$ python3 -q
>>> import numpy as np
>>> from numpy import linalg as LA
>>> np.set_printoptions(precision=2, suppress=True, linewidth=100, floatmode="fixed")
>>> A = np.load("sample5.npy")
>>> A
array([[1, 2, 2, 1],
       [1, 1, 1, 2],
       [1, 0, 0, 0],
       [2, 1, 2, 0]])
>>> r0, g = A[2], A[1]
>>> r0 @ g
np.int64(1)
>>> pr = (r0 @ g) / (r0 @ r0) * r0
>>> g - pr
array([0.00, 1.00, 1.00, 2.00])
>>> LA.matrix_rank(np.outer(r0, g))
np.int64(1)
>>> r0 = np.array([3, 4, 4])
>>> np.array([np.convolve(row, r0, "same") for row in A])
array([[10, 18, 19, 12],
       [ 7, 11, 14, 12],
       [ 4,  4,  0,  0],
       [11, 18, 12,  8]])
>>> np.correlate(A[3], A[2], "full")
array([0, 0, 0, 2, 1, 2, 0])
>>> np.cross(A[3, :3], A[2, :3])
array([ 0,  2, -1])
>>> arr = np.load("a.npy")
>>> arr
array([[ 1.31,  1.46,  1.53],
       [ 0.62,  1.16,  2.01],
       [ 1.12,  1.72,  1.92],
       [ 0.46,  1.11,  2.22],
       [ 0.56,  0.54,  1.46],
       [ 0.87,  1.37,  1.47],
       [ 0.90,  0.79,  1.88],
       [ 2.44,  1.24,  2.80],
       [ 1.35,  0.61,  2.20],
       [ 2.04,  0.96,  1.91],
       [ 2.21,  0.97,  2.10],
       [ 1.64,  0.99,  1.91],
       [ 1.97,  1.25,  1.52],
       [ 1.80,  1.19,  1.69],
       [-0.11, -0.19,  0.54],
       [-0.33,  0.31,  0.31],
       [ 0.48,  0.72, -0.13],
       [ 0.01,  0.37,  0.17],
       [ 0.22, -0.40,  0.11],
       [-0.21, -0.06, -0.01],
       [-0.09,  0.33,  0.23]])
>>> z = arr[:, 2] > np.median(arr[:, 2])
>>> r0 = arr[z].mean(axis=0) - arr[~z].mean(axis=0)
>>> ((arr - arr.mean(axis=0)) @ r0 > 0).astype(int)
array([1, 1, 1, 1, 0, 1, 1, 1, 1, 1, 1, 1, 1, 1, 0, 0, 0, 0, 0, 0, 0])
>>> round(float((((arr - arr.mean(axis=0)) @ r0 > 0) == z).mean()), 2)
0.86
>>> r0
array([1.03, 0.56, 1.41])
>>> np.argsort(-np.abs(r0).round(6), kind="stable")
array([2, 0, 1])
>>> x = np.array([2, 1, 1])
>>> rhs = arr @ x
>>> LA.lstsq(arr, rhs)[0]
array([2.00, 1.00, 1.00])
>>> LA.solve(arr.T @ arr, arr.T @ rhs)
array([2.00, 1.00, 1.00])
>>> rng = np.random.default_rng(4)
>>> rhs = rhs + 0.02 * rng.normal(size=21)
>>> rhs
array([ 5.60,  4.41,  5.91,  4.26,  3.09,  4.58,  4.46,  8.92,  5.48,  6.95,  7.49,  6.21,  6.72,
        6.49,  0.10,  0.01,  1.51,  0.58,  0.14, -0.51,  0.37])
>>> coef, *_ = LA.lstsq(arr, rhs)
>>> np.round(arr.T @ (rhs - arr @ coef), 2) + 0
array([0.00, 0.00, 0.00])
>>> cov = np.cov(arr, rowvar=False)
>>> round(float(np.corrcoef(arr[:, 1], arr[:, 0])[0, 1]), 2)
0.67
>>> arr.std(axis=0)
array([0.84, 0.55, 0.87])
>>> np.argwhere(np.triu(np.abs(np.corrcoef(arr.T)) > 0.8, 1))
array([], shape=(0, 2), dtype=int64)
>>> cov
array([[0.74, 0.33, 0.60],
       [0.33, 0.32, 0.37],
       [0.60, 0.37, 0.80]])
>>> np.median(arr, axis=0)
array([0.87, 0.96, 1.53])
>>> np.argsort(-arr.std(axis=0).round(6), kind="stable")
array([2, 0, 1])
